$ python -q
>>> import numpy as np
>>> from numpy import linalg as LA
>>> np.set_printoptions(precision=2, suppress=True, linewidth=200, sign=" ")
>>> def rnd(a):
...     return np.round(a, 2) + 0
... 
>>> feats = np.load("mat.npy")
>>> feats
array([[ 0.,  5.,  0.,  3.],
       [ 5.,  0.,  0.,  0.],
       [ 0.,  0.,  0.,  0.],
       [ 3.,  0.,  0.,  0.]])
>>> # null space of dimension 2
>>> vals, evecs = LA.eigh(feats)
>>> rnd(LA.eigvalsh(feats + -3 * np.eye(4)))
array([-8.83, -3.  , -3.  ,  2.83])
>>> rnd(LA.eigvalsh(feats @ feats))
array([  0.,   0.,  34.,  34.])
>>> (vals > 1e-8).sum(), (vals < -1e-8).sum()
(np.int64(1), np.int64(1))
>>> vals.sum(), np.trace(feats)
(np.float64(0.0), np.float64(0.0))
>>> LA.matrix_rank(feats, rtol=0.1)
np.int64(2)
>>> np.argsort(-LA.norm(feats, axis=0).round(6), kind="stable")[:3]
array([ 0,  1,  3])
>>> [round(float(x), 2) for x in LA.svd(feats, compute_uv=False)[:3]]
[5.83, 5.83, 0.0]
>>> x = np.array([-1, 6, -9, -3])
>>> h = np.maximum(feats @ x, 0)
>>> np.flatnonzero(h > 1e-9)
array([ 0])
>>> h
array([ 21.,   0.,   0.,   0.])
>>> np.maximum(feats @ (3 * x), 0)
array([ 63.,   0.,   0.,   0.])
>>> feats * (h > 1e-9)[:, None]
array([[ 0.,  5.,  0.,  3.],
       [ 0.,  0.,  0.,  0.],
       [ 0.,  0.,  0.,  0.],
       [ 0.,  0.,  0.,  0.]])
